% python3 -q
>>> import numpy as np
>>> import numpy.linalg as la
>>> np.set_printoptions(precision=2, suppress=True, linewidth=160)
>>> def rd(a):
...     return np.round(a, 2) + 0
... 
>>> F = np.load("arr.npy")
>>> rd(F)
array([[0.75, 0.  , 0.25, 0.  ],
       [0.2 , 0.4 , 0.2 , 0.2 ],
       [0.2 , 0.2 , 0.2 , 0.4 ],
       [0.33, 0.33, 0.  , 0.33]])
>>> # a transition matrix
>>> x = np.array([4, 0, 1, 4])
>>> h1 = np.maximum(F @ x, 0)
>>> np.flatnonzero(h1 > 1e-9)
array([0, 1, 2, 3])
>>> rd(np.maximum(F @ (3 * x), 0))
array([9.75, 5.4 , 7.8 , 8.  ])
>>> print(rd(np.tanh(F @ x)))
[1.   0.95 0.99 0.99]
>>> rd(h1)
array([3.25, 1.8 , 2.6 , 2.67])
>>> rd(np.maximum(F @ x, 0) - np.maximum(-F @ x, 0))
array([3.25, 1.8 , 2.6 , 2.67])
>>> f = np.array([1, -2, 5, 5, 2, 1, 2, 5, -2, 5])
>>> E = 3 * np.eye(10) + np.outer(f, f)
>>> E
array([[  4.,  -2.,   5.,   5.,   2.,   1.,   2.,   5.,  -2.,   5.],
       [ -2.,   7., -10., -10.,  -4.,  -2.,  -4., -10.,   4., -10.],
       [  5., -10.,  28.,  25.,  10.,   5.,  10.,  25., -10.,  25.],
       [  5., -10.,  25.,  28.,  10.,   5.,  10.,  25., -10.,  25.],
       [  2.,  -4.,  10.,  10.,   7.,   2.,   4.,  10.,  -4.,  10.],
       [  1.,  -2.,   5.,   5.,   2.,   4.,   2.,   5.,  -2.,   5.],
       [  2.,  -4.,  10.,  10.,   4.,   2.,   7.,  10.,  -4.,  10.],
       [  5., -10.,  25.,  25.,  10.,   5.,  10.,  28., -10.,  25.],
       [ -2.,   4., -10., -10.,  -4.,  -2.,  -4., -10.,   7., -10.],
       [  5., -10.,  25.,  25.,  10.,   5.,  10.,  25., -10.,  28.]])
>>> # symmetric
>>> x = np.ones(10)
>>> for _ in range(7):
...     x = E @ x
...     x /= la.norm(x)
...     print(round(x @ E @ x, 2))
... 
120.9
121.0
121.0
121.0
121.0
121.0
121.0
>>> rd(la.eigvalsh(E)[-1])
np.float64(121.0)
>>> rd(x)
array([ 0.09, -0.18,  0.46,  0.46,  0.18,  0.09,  0.18,  0.46, -0.18,  0.46])
>>> low = la.cholesky(E)
>>> rd(low @ low.T)
array([[  4.,  -2.,   5.,   5.,   2.,   1.,   2.,   5.,  -2.,   5.],
       [ -2.,   7., -10., -10.,  -4.,  -2.,  -4., -10.,   4., -10.],
       [  5., -10.,  28.,  25.,  10.,   5.,  10.,  25., -10.,  25.],
       [  5., -10.,  25.,  28.,  10.,   5.,  10.,  25., -10.,  25.],
       [  2.,  -4.,  10.,  10.,   7.,   2.,   4.,  10.,  -4.,  10.],
       [  1.,  -2.,   5.,   5.,   2.,   4.,   2.,   5.,  -2.,   5.],
       [  2.,  -4.,  10.,  10.,   4.,   2.,   7.,  10.,  -4.,  10.],
       [  5., -10.,  25.,  25.,  10.,   5.,  10.,  28., -10.,  25.],
       [ -2.,   4., -10., -10.,  -4.,  -2.,  -4., -10.,   7., -10.],
       [  5., -10.,  25.,  25.,  10.,   5.,  10.,  25., -10.,  28.]])
>>> rng = np.random.default_rng(364)
>>> lab = rng.permutation(10)
>>> lab
array([0, 1, 9, 5, 8, 2, 3, 7, 4, 6])
>>> other = E[lab][:, lab]
>>> np.allclose(other, E)
False
>>> np.trace(other)
np.float64(148.0)
>>> rd(np.sort(np.abs(la.eigvals(other))))
array([  3.,   3.,   3.,   3.,   3.,   3.,   3.,   3.,   3., 121.])
>>> np.diag(other)
array([ 4.,  7., 28.,  4.,  7., 28., 28., 28.,  7.,  7.])
>>> mat = np.loadtxt("mat.csv", delimiter=",")
>>> rd(mat)
array([[ 0.07, -0.07, -0.12, -0.07,  0.07,  0.12, -0.07, -0.12, -0.07, -0.02],
       [-0.07,  0.07,  0.12,  0.07, -0.07, -0.12,  0.07,  0.12,  0.07,  0.02],
       [-0.12,  0.12,  0.19,  0.12, -0.12, -0.19,  0.12,  0.19,  0.12,  0.04],
       [-0.07,  0.07,  0.12,  0.07, -0.07, -0.12,  0.07,  0.12,  0.07,  0.02],
       [ 0.07, -0.07, -0.12, -0.07,  0.07,  0.12, -0.07, -0.12, -0.07, -0.02],
       [ 0.12, -0.12, -0.19, -0.12,  0.12,  0.19, -0.12, -0.19, -0.12, -0.04],
       [-0.07,  0.07,  0.12,  0.07, -0.07, -0.12,  0.07,  0.12,  0.07,  0.02],
       [-0.12,  0.12,  0.19,  0.12, -0.12, -0.19,  0.12,  0.19,  0.12,  0.04],
       [-0.07,  0.07,  0.12,  0.07, -0.07, -0.12,  0.07,  0.12,  0.07,  0.02],
       [-0.02,  0.02,  0.04,  0.02, -0.02, -0.04,  0.02,  0.04,  0.02,  0.01]])
>>> U, sigma, vt = la.svd(mat)
>>> np.argmax(sigma[:-1] / (sigma[1:] + 1e-6)) + 1
np.int64(1)
>>> other = U[:, :1] @ np.diag(sigma[:1]) @ vt[:1]
>>> rd(np.abs(mat - other).max())
np.float64(0.0)
>>> U, sigma, vt = la.svd(mat)
>>> evecs = vt[:(sigma > 1e-8).sum()]
>>> x = mat[2] + -2 * mat[6] + rng.integers(2) * np.eye(10)[9]
>>> print(rd(x))
[ 0.02 -0.02 -0.04 -0.02  0.02  0.04 -0.02 -0.04 -0.02 -0.01]
>>> rd(np.diag(evecs.T @ evecs))
array([0.07, 0.07, 0.19, 0.07, 0.07, 0.19, 0.07, 0.19, 0.07, 0.01])
>>> A = np.load("out6.npy")
>>> A
array([[-0.18,  0.75,  0.24,  1.08,  0.9 ,  1.4 ],
       [-0.72, -0.6 ,  0.  , -0.96, -1.2 , -0.48],
       [ 2.4 ,  0.2 , -0.48,  0.56,  1.6 , -1.44]])
>>> # looks like rank 2
>>> la.matrix_rank(A)
np.int64(2)
>>> print(rd(A - A[0]))
[[ 0.    0.    0.    0.    0.    0.  ]
 [-0.54 -1.35 -0.24 -2.04 -2.1  -1.88]
 [ 2.58 -0.55 -0.72 -0.52  0.7  -2.84]]
>>> np.unravel_index(np.abs(A).argmax(), A.shape)
(np.int64(2), np.int64(0))
>>> rd(la.svd(A, compute_uv=False))
array([3.54, 2.55, 0.  ])
>>> rd(A.sum(axis=1))
array([ 4.19, -3.96,  2.84])
>>> W1 = np.array([[5, 4],
...     [1, 3],
...     [0, 5],
...     [5, 5],
...     [5, 1],
...     [1, 3],
...     [2, 5],
...     [0, 3],
...     [4, 2],
...     [1, 3]])
>>> b = np.array([-1, -2])
>>> H = np.maximum(mat @ W1 + b, 0)
>>> rd(H)
array([[0.  , 0.  ],
       [0.  , 0.  ],
       [0.  , 0.23],
       [0.  , 0.  ],
       [0.  , 0.  ],
       [0.  , 0.  ],
       [0.  , 0.  ],
       [0.  , 0.23],
       [0.  , 0.  ],
       [0.  , 0.  ]])
>>> la.matrix_rank(H)
np.int64(1)
>>> (H > 0).mean(axis=0)
array([0. , 0.2])
>>> (H > 0).astype(int)
array([[0, 0],
       [0, 0],
       [0, 1],
       [0, 0],
       [0, 0],
       [0, 0],
       [0, 0],
       [0, 1],
       [0, 0],
       [0, 0]])
>>> Z = np.array([[3, 3, 2], [1, 0, 2]])
>>> (H @ Z).round(6).argmax(axis=1)
array([0, 0, 2, 0, 0, 0, 0, 2, 0, 0])
>>> f = np.array([1, -3, -1, -1, 0, -2, 3, 1])
>>> m1 = np.outer(rng.normal(size=11), f) + 0.05 * rng.normal(size=(11, 8))
>>> rd(m1)
array([[-0.46,  1.59,  0.53,  0.58, -0.06,  1.05, -1.48, -0.47],
       [-0.22,  0.75,  0.26,  0.24, -0.01,  0.46, -0.72, -0.22],
       [ 0.07, -0.22, -0.09, -0.03, -0.02, -0.06,  0.2 ,  0.1 ],
       [-1.1 ,  3.21,  1.  ,  1.07,  0.06,  2.1 , -3.14, -1.04],
       [ 0.62, -1.77, -0.58, -0.51,  0.01, -1.19,  1.8 ,  0.64],
       [ 0.03, -0.08, -0.04,  0.03, -0.06, -0.05,  0.07,  0.  ],
       [ 2.19, -6.5 , -2.25, -2.18, -0.02, -4.27,  6.51,  2.23],
       [-0.38,  1.28,  0.45,  0.43, -0.02,  0.8 , -1.19, -0.36],
       [ 0.27, -1.29, -0.38, -0.37, -0.01, -0.76,  1.11,  0.39],
       [ 0.72, -2.32, -0.7 , -0.75,  0.02, -1.57,  2.36,  0.8 ],
       [ 0.63, -1.9 , -0.71, -0.73, -0.09, -1.33,  1.9 ,  0.67]])
>>> P = m1 @ la.solve(m1.T @ m1, m1.T)
>>> np.allclose(P @ P, P)
True
>>> rd(la.eigvalsh(P))
array([0., 0., 0., 1., 1., 1., 1., 1., 1., 1., 1.])
